% python3 -q
>>> import numpy as np
>>> import numpy.linalg as la
>>> np.set_printoptions(precision=3, suppress=True, linewidth=120)
>>> other = np.array([[0, 3], [1, -3], [-1, 0]])
>>> m1 = np.kron(np.eye(3, dtype=int), other)
>>> m1
array([[ 0,  3,  0,  0,  0,  0],
       [ 1, -3,  0,  0,  0,  0],
       [-1,  0,  0,  0,  0,  0],
       [ 0,  0,  0,  3,  0,  0],
       [ 0,  0,  1, -3,  0,  0],
       [ 0,  0, -1,  0,  0,  0],
       [ 0,  0,  0,  0,  0,  3],
       [ 0,  0,  0,  0,  1, -3],
       [ 0,  0,  0,  0, -1,  0]])
>>> P = m1 @ la.solve(m1.T @ m1, m1.T)
>>> print(np.diag(P))
[0.667 0.667 0.667 0.667 0.667 0.667 0.667 0.667 0.667]
>>> print(np.round(np.trace(P), 3))
6.0
>>> P
array([[ 0.667, -0.333, -0.333,  0.   ,  0.   ,  0.   ,  0.   ,  0.   ,  0.   ],
       [-0.333,  0.667, -0.333,  0.   ,  0.   ,  0.   ,  0.   ,  0.   ,  0.   ],
       [-0.333, -0.333,  0.667,  0.   ,  0.   ,  0.   ,  0.   ,  0.   ,  0.   ],
       [ 0.   ,  0.   ,  0.   ,  0.667, -0.333, -0.333,  0.   ,  0.   ,  0.   ],
       [ 0.   ,  0.   ,  0.   , -0.333,  0.667, -0.333,  0.   ,  0.   ,  0.   ],
       [ 0.   ,  0.   ,  0.   , -0.333, -0.333,  0.667,  0.   ,  0.   ,  0.   ],
       [ 0.   ,  0.   ,  0.   ,  0.   ,  0.   ,  0.   ,  0.667, -0.333, -0.333],
       [ 0.   ,  0.   ,  0.   ,  0.   ,  0.   ,  0.   , -0.333,  0.667, -0.333],
       [ 0.   ,  0.   ,  0.   ,  0.   ,  0.   ,  0.   , -0.333, -0.333,  0.667]])
>>> np.round(P @ m1[:, 4], 3) + 0
array([ 0.,  0.,  0.,  0.,  0.,  0.,  0.,  1., -1.])
>>> la.matrix_rank(np.eye(9) - P)
np.int64(3)
>>> cov = m1.T @ m1
>>> np.trace(cov), (m1 ** 2).sum()
(np.int64(60), np.int64(60))
>>> cov
array([[ 2, -3,  0,  0,  0,  0],
       [-3, 18,  0,  0,  0,  0],
       [ 0,  0,  2, -3,  0,  0],
       [ 0,  0, -3, 18,  0,  0],
       [ 0,  0,  0,  0,  2, -3],
       [ 0,  0,  0,  0, -3, 18]])
>>> print(np.allclose(cov, cov.T))
True
>>> la.svd(m1, compute_uv=False) ** 2
array([18.544, 18.544, 18.544,  1.456,  1.456,  1.456])
>>> (m1 @ m1.T).shape
(9, 9)
>>> vec = np.array([2, 3, 6, 2, 6, 1])
>>> y = m1 @ vec
>>> la.solve(m1.T @ m1, m1.T @ y)
array([2., 3., 6., 2., 6., 1.])
>>> print(la.lstsq(m1, y)[0])
[2. 3. 6. 2. 6. 1.]
>>> rng = np.random.default_rng(50)
>>> y = y + 0.3 * rng.normal(size=9)
>>> y
array([ 9.146, -7.143, -1.799,  5.584,  0.5  , -6.057,  3.16 ,  3.233, -5.927])
>>> c, *_ = la.lstsq(m1, y)
>>> print([round(float(la.norm(la.solve(m1.T @ m1 + lam * np.eye(6), m1.T @ y))), 2) for lam in (0, 1, 10, 100)])
[9.53, 6.01, 2.13, 0.45]
>>> np.round(m1.T @ (y - m1 @ c), 3) + 0
array([0., 0., 0., 0., 0., 0.])
>>> A = np.array([[-2, 0, 0, 0], [0, 2, 0, 0], [0, 0, -3, 0], [0, 0, 0, -9]])
>>> A @ A
array([[ 4,  0,  0,  0],
       [ 0,  4,  0,  0],
       [ 0,  0,  9,  0],
       [ 0,  0,  0, 81]])
>>> np.round(la.det(A), 3)
np.float64(-108.0)
>>> (la.matrix_power((A != 0) + (A.T != 0) + np.eye(4), 4) > 0).astype(int)
array([[1, 0, 0, 0],
       [0, 1, 0, 0],
       [0, 0, 1, 0],
       [0, 0, 0, 1]])
>>> np.flatnonzero(la.matrix_power((A != 0) + (A.T != 0) + np.eye(4), 4)[3])
array([3])
>>> vec = np.array([3, 3, 1, 3])
>>> y = A @ vec
>>> y
array([ -6,   6,  -3, -27])
>>> la.solve(A.T, A[1])
array([-0.,  1., -0., -0.])
>>> la.solve(A, -2 * y)
array([-6., -6., -2., -6.])
>>> r0 = np.array([0, -1, 0, -2, -2]) + 0.5
>>> feats = np.outer(r0, r0) / (r0 @ r0)
>>> feats
array([[ 0.048, -0.048,  0.048, -0.143, -0.143],
       [-0.048,  0.048, -0.048,  0.143,  0.143],
       [ 0.048, -0.048,  0.048, -0.143, -0.143],
       [-0.143,  0.143, -0.143,  0.429,  0.429],
       [-0.143,  0.143, -0.143,  0.429,  0.429]])
>>> np.allclose(feats[:-1].T @ la.lstsq(feats[:-1].T, feats[-1])[0], feats[-1])
True
>>> np.abs(np.diag(la.qr(feats)[1])) > 1e-9
array([ True, False, False, False, False])
>>> print(la.lstsq(feats[:-1].T, feats[-1])[2])
1
>>> feats @ la.pinv(feats) @ feats
array([[ 0.048, -0.048,  0.048, -0.143, -0.143],
       [-0.048,  0.048, -0.048,  0.143,  0.143],
       [ 0.048, -0.048,  0.048, -0.143, -0.143],
       [-0.143,  0.143, -0.143,  0.429,  0.429],
       [-0.143,  0.143, -0.143,  0.429,  0.429]])
>>> round(float(np.trace(la.pinv(feats) @ feats)), 3)
1.0
>>> O, _ = la.qr(np.array([[-0.8, -0.4, -1.1, 1.2, 1.2, 1.6, 1.0],
...     [2.4, 0.2, -0.2, -0.7, 2.0, 0.2, -1.7],
...     [1.0, -0.8, 0.1, 0.9, -0.5, 0.7, 2.3],
...     [-2.0, 0.3, -0.2, 0.3, 0.6, -1.0, -2.0],
...     [-0.4, -1.9, 0.1, 0.7, 1.8, 0.9, -1.8],
...     [-0.2, -1.7, 0.1, -2.2, 0.0, -0.7, 0.9],
...     [0.2, -0.3, 0.4, -1.1, 0.0, -0.6, -0.1]]))
>>> K = -2 * O
>>> print(K)
[[ 0.469  0.27  -1.775  0.008 -0.254  0.392 -0.583]
 [-1.407 -0.08  -0.653  0.487  1.052 -0.494  0.035]
 [-0.586  0.612 -0.013 -0.968 -0.821 -1.155 -0.581]
 [ 1.172 -0.274 -0.049  0.169  0.825 -1.326 -0.282]
 [ 0.234  1.376  0.114 -0.825  1.054  0.409  0.283]
 [ 0.117  1.236  0.099  1.383 -0.517 -0.377  0.356]
 [-0.117  0.225  0.632  0.451  0.312  0.448 -1.742]]
>>> np.allclose(K @ K.T, K.T @ K)
True
>>> round(la.det(K), 3)
np.float64(-128.0)
>>> round(float(np.trace(K)), 3)
-0.52
>>> np.round(K @ K.T, 3) + 0
array([[4., 0., 0., 0., 0., 0., 0.],
       [0., 4., 0., 0., 0., 0., 0.],
       [0., 0., 4., 0., 0., 0., 0.],
       [0., 0., 0., 4., 0., 0., 0.],
       [0., 0., 0., 0., 4., 0., 0.],
       [0., 0., 0., 0., 0., 4., 0.],
       [0., 0., 0., 0., 0., 0., 4.]])
>>> la.svd(K, compute_uv=False)
array([2., 2., 2., 2., 2., 2., 2.])
>>> print(np.round(K.T @ K, 3) + 0)
[[4. 0. 0. 0. 0. 0. 0.]
 [0. 4. 0. 0. 0. 0. 0.]
 [0. 0. 4. 0. 0. 0. 0.]
 [0. 0. 0. 4. 0. 0. 0.]
 [0. 0. 0. 0. 4. 0. 0.]
 [0. 0. 0. 0. 0. 4. 0.]
 [0. 0. 0. 0. 0. 0. 4.]]
>>> round(K[:, 2] @ K[:, 4], 3)
np.float64(-0.0)
>>> other = K / la.norm(K, axis=1, keepdims=True)
>>> cov = other @ other.T
>>> la.norm(other, axis=1)
array([1., 1., 1., 1., 1., 1., 1.])
>>> np.argwhere(np.triu(np.abs(cov) > 0.95, 1))
array([], shape=(0, 2), dtype=int64)
>>> np.degrees(np.arccos(np.clip(cov[4, 6], -1, 1)))
np.float64(90.0)
>>> vec = np.array([-1, 0, -2, 3, -1, 3, 3])
>>> y = K @ vec
>>> y
array([ 2.782,  1.743, -6.678, -6.216, -1.917,  4.291, -3.988])
>>> np.round(la.solve(K, y + K[:, 4]), 3) + 0
array([-1.,  0., -2.,  3.,  0.,  3.,  3.])
>>> np.round(la.solve(K.T, K[2]), 3) + 0
array([0., 0., 1., 0., 0., 0., 0.])
>>> print(np.round(la.solve(K, 4 * y), 3) + 0)
[-4.  0. -8. 12. -4. 12. 12.]
>>> z = rng.permutation(7)
>>> z
array([6, 0, 4, 2, 3, 1, 5])
>>> other = K[z][:, z]
>>> round(np.trace(other), 3)
np.float64(-0.52)
>>> np.diag(other)
array([-1.742,  0.469,  1.054, -0.013,  0.169, -0.08 , -0.377])
>>> round(float(la.det(other)), 3), np.round(la.det(K[z]), 3)
(-128.0, np.float64(128.0))
>>> other = np.array([[-2, 0], [-2, 0], [-2, 0]])
>>> X = np.tile(other, (2, 3))
>>> print(X)
[[-2  0 -2  0 -2  0]
 [-2  0 -2  0 -2  0]
 [-2  0 -2  0 -2  0]
 [-2  0 -2  0 -2  0]
 [-2  0 -2  0 -2  0]
 [-2  0 -2  0 -2  0]]
>>> print(np.unique(X.round(6), axis=0).shape)
(1, 6)
>>> X @ la.pinv(X) @ X
array([[-2.,  0., -2.,  0., -2.,  0.],
       [-2.,  0., -2.,  0., -2.,  0.],
       [-2.,  0., -2.,  0., -2.,  0.],
       [-2.,  0., -2.,  0., -2.,  0.],
       [-2.,  0., -2.,  0., -2.,  0.],
       [-2.,  0., -2.,  0., -2.,  0.]])
>>> z = rng.permutation(6)
>>> z
array([3, 2, 0, 1, 5, 4])
>>> other = X[z][:, z]
>>> np.round(la.det(other), 3), np.round(la.det(X[z]), 3)
(np.float64(0.0), np.float64(0.0))
>>> np.allclose(other, X)
False
>>> np.trace(other)
np.int64(-6)
>>> np.diag(other)
array([ 0, -2, -2,  0,  0, -2])
>>> Uu, sig, Vt = la.svd(X)
>>> evecs = Vt[:(sig > 1e-8).sum()]
>>> vec = X[0] + -3 * X[2] + rng.integers(2) * np.eye(6)[5]
>>> vec
array([4., 0., 4., 0., 4., 1.])
>>> np.allclose(evecs.T @ evecs @ vec, vec)
False
>>> print(np.diag(evecs.T @ evecs))
[0.333 0.    0.333 0.    0.333 0.   ]
